$ python3 -q
>>> import numpy as np
>>> from numpy import linalg as LA
>>> np.set_printoptions(precision=2, suppress=True, linewidth=140)
>>> rnd = lambda a: np.round(a, 2) + 0
>>> feats = np.loadtxt("a.csv", delimiter=",")
>>> feats
array([[ 8.,  4.,  0., -1.,  5., -8.],
       [ 4., 16.,  2.,  0., -4.,  1.],
       [ 0.,  2., 25.,  7.,  2.,  6.],
       [-1.,  0.,  7., 15.,  4.,  6.],
       [ 5., -4.,  2.,  4., 13., -1.],
       [-8.,  1.,  6.,  6., -1., 22.]])
>>> rng = np.random.default_rng(69)
>>> lab = rng.permutation(6)
>>> M2 = feats[:, lab] * rng.choice([-1, 1], 6)
>>> M2
array([[ -4.,   8.,   5.,   8.,  -1.,   0.],
       [-16.,   4.,  -4.,  -1.,   0.,   2.],
       [ -2.,   0.,   2.,  -6.,   7.,  25.],
       [ -0.,  -1.,   4.,  -6.,  15.,   7.],
       [  4.,   5.,  13.,   1.,   4.,   2.],
       [ -1.,  -8.,  -1., -22.,   6.,   6.]])
>>> left, _, VT = LA.svd(feats.T @ M2)
>>> rnd(LA.lstsq(feats, M2)[0])
array([[ 0.,  1.,  0.,  0.,  0.,  0.],
       [-1.,  0.,  0.,  0.,  0.,  0.],
       [ 0.,  0.,  0.,  0.,  0.,  1.],
       [ 0.,  0.,  0.,  0.,  1.,  0.],
       [ 0.,  0.,  1.,  0.,  0.,  0.],
       [ 0.,  0.,  0., -1.,  0.,  0.]])
>>> left, sigma, VT = LA.svd(feats)
>>> rnd(sigma)
array([35.25, 22.53, 19.39, 12.95,  8.18,  0.7 ])
>>> M2 = left[:, :5] @ np.diag(sigma[:5]) @ VT[:5]
>>> rnd(LA.norm(feats - M2) / LA.norm(feats))
np.float64(0.01)
>>> LA.matrix_rank(M2)
np.int64(5)
>>> LA.matrix_rank(feats, rtol=0.05)
np.int64(5)
>>> rnd(LA.norm(feats - M2, 2)), rnd(sigma[5])
(np.float64(0.7), np.float64(0.7))
>>> arr = np.load("out17.npy")
>>> rnd(arr)
array([[ 0.16, -0.06,  0.17, -0.15,  0.19,  0.03,  0.06,  0.05, -0.19,  0.  , -0.03],
       [-0.06,  0.03, -0.05,  0.07, -0.04, -0.02, -0.02, -0.01,  0.11,  0.01, -0.04],
       [ 0.17, -0.05,  0.3 , -0.18,  0.22, -0.07,  0.25,  0.08,  0.  , -0.14, -0.07],
       [-0.15,  0.07, -0.18,  0.18, -0.11, -0.01, -0.13, -0.03,  0.2 ,  0.08, -0.1 ],
       [ 0.19, -0.04,  0.22, -0.11,  0.39,  0.02,  0.  ,  0.12, -0.08,  0.12, -0.32],
       [ 0.03, -0.02, -0.07, -0.01,  0.02,  0.09, -0.14, -0.02, -0.2 ,  0.11,  0.04],
       [ 0.06, -0.02,  0.25, -0.13,  0.  , -0.14,  0.38,  0.03,  0.16, -0.3 ,  0.11],
       [ 0.05, -0.01,  0.08, -0.03,  0.12, -0.02,  0.03,  0.04,  0.03,  0.01, -0.11],
       [-0.19,  0.11,  0.  ,  0.2 , -0.08, -0.2 ,  0.16,  0.03,  0.62, -0.13, -0.25],
       [ 0.  ,  0.01, -0.14,  0.08,  0.12,  0.11, -0.3 ,  0.01, -0.13,  0.28, -0.2 ],
       [-0.03, -0.04, -0.07, -0.1 , -0.32,  0.04,  0.11, -0.11, -0.25, -0.2 ,  0.54]])
>>> M2 = arr / LA.norm(arr, axis=1, keepdims=True)
>>> C2 = M2 @ M2.T
>>> rnd(LA.norm(M2, axis=1))
array([1., 1., 1., 1., 1., 1., 1., 1., 1., 1., 1.])
>>> (np.abs(C2) > 0.9).astype(int)
array([[1, 0, 0, 0, 0, 0, 0, 0, 0, 0, 0],
       [0, 1, 0, 1, 0, 0, 0, 0, 0, 0, 0],
       [0, 0, 1, 0, 0, 0, 0, 0, 0, 0, 0],
       [0, 1, 0, 1, 0, 0, 0, 0, 0, 0, 0],
       [0, 0, 0, 0, 1, 0, 0, 1, 0, 0, 0],
       [0, 0, 0, 0, 0, 1, 0, 0, 0, 0, 0],
       [0, 0, 0, 0, 0, 0, 1, 0, 0, 1, 0],
       [0, 0, 0, 0, 1, 0, 0, 1, 0, 0, 0],
       [0, 0, 0, 0, 0, 0, 0, 0, 1, 0, 0],
       [0, 0, 0, 0, 0, 0, 1, 0, 0, 1, 0],
       [0, 0, 0, 0, 0, 0, 0, 0, 0, 0, 1]])
>>> rnd(C2[9])
array([ 0.02,  0.1 , -0.49,  0.37,  0.36,  0.72, -0.94,  0.09, -0.31,  1.  , -0.52])
>>> rnd(np.abs(LA.svd(feats)[2][-1]))
array([0.79, 0.33, 0.03, 0.07, 0.42, 0.28])
>>> rnd(LA.norm(feats, 2) / LA.norm(feats))
np.float64(0.73)
>>> round(np.log10(LA.cond(feats)))
2
>>> E = np.loadtxt("data.csv", delimiter=",")
>>> rnd(E)
array([[ 0.99, -0.05,  0.02, -0.02,  0.04,  0.01,  0.01,  0.02, -0.04, -0.05,  0.04, -0.02, -0.04, -0.04],
       [-0.05,  0.63,  0.16, -0.16,  0.27,  0.05,  0.05,  0.16, -0.27, -0.37,  0.27, -0.16, -0.27, -0.27],
       [ 0.02,  0.16,  0.93,  0.07, -0.11, -0.02, -0.02, -0.07,  0.11,  0.16, -0.11,  0.07,  0.11,  0.11],
       [-0.02, -0.16,  0.07,  0.93,  0.11,  0.02,  0.02,  0.07, -0.11, -0.16,  0.11, -0.07, -0.11, -0.11],
       [ 0.04,  0.27, -0.11,  0.11,  0.81, -0.04, -0.04, -0.11,  0.19,  0.27, -0.19,  0.11,  0.19,  0.19],
       [ 0.01,  0.05, -0.02,  0.02, -0.04,  0.99, -0.01, -0.02,  0.04,  0.05, -0.04,  0.02,  0.04,  0.04],
       [ 0.01,  0.05, -0.02,  0.02, -0.04, -0.01,  0.99, -0.02,  0.04,  0.05, -0.04,  0.02,  0.04,  0.04],
       [ 0.02,  0.16, -0.07,  0.07, -0.11, -0.02, -0.02,  0.93,  0.11,  0.16, -0.11,  0.07,  0.11,  0.11],
       [-0.04, -0.27,  0.11, -0.11,  0.19,  0.04,  0.04,  0.11,  0.81, -0.27,  0.19, -0.11, -0.19, -0.19],
       [-0.05, -0.37,  0.16, -0.16,  0.27,  0.05,  0.05,  0.16, -0.27,  0.63,  0.27, -0.16, -0.27, -0.27],
       [ 0.04,  0.27, -0.11,  0.11, -0.19, -0.04, -0.04, -0.11,  0.19,  0.27,  0.81,  0.11,  0.19,  0.19],
       [-0.02, -0.16,  0.07, -0.07,  0.11,  0.02,  0.02,  0.07, -0.11, -0.16,  0.11,  0.93, -0.11, -0.11],
       [-0.04, -0.27,  0.11, -0.11,  0.19,  0.04,  0.04,  0.11, -0.19, -0.27,  0.19, -0.11,  0.81, -0.19],
       [-0.04, -0.27,  0.11, -0.11,  0.19,  0.04,  0.04,  0.11, -0.19, -0.27,  0.19, -0.11, -0.19,  0.81]])
>>> M2 = E / np.sqrt((E ** 2).mean(axis=1, keepdims=True))
>>> LA.matrix_rank(M2) == LA.matrix_rank(E)
np.True_
>>> rnd(LA.norm(M2, axis=1))
array([3.74, 3.74, 3.74, 3.74, 3.74, 3.74, 3.74, 3.74, 3.74, 3.74, 3.74, 3.74, 3.74, 3.74])
